$ ipython --no-banner

In [1]: import numpy as np

In [2]: np.set_printoptions(precision=1, suppress=True, linewidth=160, sign=" ")

In [3]: mat = np.array([[-0.5, 1.1, -2.6, 0.7, 0.4, 1.1, 1.6, -0.3, -1.0, -0.1, 0.5],
   ...:     [4.2, 1.0, 1.2, -1.4, -0.7, 0.6, 0.9, -1.4, 1.1, 0.2, 0.2],
   ...:     [0.0, 1.7, 0.7, -0.2, -0.5, 1.1, -0.7, -2.7, 1.4, 0.0, 0.2],
   ...:     [-0.9, 2.8, -2.0, -1.0, -1.5, -0.4, -0.4, 0.0, 0.0, 0.0, 0.5],
   ...:     [-1.3, 0.7, -2.0, -0.7, 0.3, 1.9, 0.2, 0.7, -0.4, -0.2, -0.2]])

In [4]: mat[:, 0] *= 10

In [5]: mat
Out[5]: 
array([[ -5. ,   1.1,  -2.6,   0.7,   0.4,   1.1,   1.6,  -0.3,  -1. ,  -0.1,   0.5],
       [ 42. ,   1. ,   1.2,  -1.4,  -0.7,   0.6,   0.9,  -1.4,   1.1,   0.2,   0.2],
       [  0. ,   1.7,   0.7,  -0.2,  -0.5,   1.1,  -0.7,  -2.7,   1.4,   0. ,   0.2],
       [ -9. ,   2.8,  -2. ,  -1. ,  -1.5,  -0.4,  -0.4,   0. ,   0. ,   0. ,   0.5],
       [-13. ,   0.7,  -2. ,  -0.7,   0.3,   1.9,   0.2,   0.7,  -0.4,  -0.2,  -0.2]])

In [6]: # column 0 is much longer than the rest

In [7]: np.count_nonzero(mat)
Out[7]: np.int64(50)

In [8]: print(np.linalg.svd(mat, compute_uv=False))
[ 45.3   5.1   3.9   2.7   1.8]

In [9]: mat.sum(axis=0)
Out[9]: array([15. ,  7.3, -4.7, -2.6, -2. ,  4.3,  1.6, -3.7,  1.1, -0.1,  1.2])

In [10]: print(np.diff(mat, axis=0))
[[ 47.   -0.1   3.8  -2.1  -1.1  -0.5  -0.7  -1.1   2.1   0.3  -0.3]
 [-42.    0.7  -0.5   1.2   0.2   0.5  -1.6  -1.3   0.3  -0.2   0. ]
 [ -9.    1.1  -2.7  -0.8  -1.   -1.5   0.3   2.7  -1.4   0.    0.3]
 [ -4.   -2.1   0.    0.3   1.8   2.3   0.6   0.7  -0.4  -0.2  -0.7]]

In [11]: np.round(mat.mean(axis=0), 1) + 0
Out[11]: array([ 3. ,  1.5, -0.9, -0.5, -0.4,  0.9,  0.3, -0.7,  0.2,  0. ,  0.2])

In [12]: mat - mat[0]
Out[12]: 
array([[ 0. ,  0. ,  0. ,  0. ,  0. ,  0. ,  0. ,  0. ,  0. ,  0. ,  0. ],
       [47. , -0.1,  3.8, -2.1, -1.1, -0.5, -0.7, -1.1,  2.1,  0.3, -0.3],
       [ 5. ,  0.6,  3.3, -0.9, -0.9,  0. , -2.3, -2.4,  2.4,  0.1, -0.3],
       [-4. ,  1.7,  0.6, -1.7, -1.9, -1.5, -2. ,  0.3,  1. ,  0.1,  0. ],
       [-8. , -0.4,  0.6, -1.4, -0.1,  0.8, -1.4,  1. ,  0.6, -0.1, -0.7]])

In [13]: np.abs(mat).max()
Out[13]: np.float64(42.0)
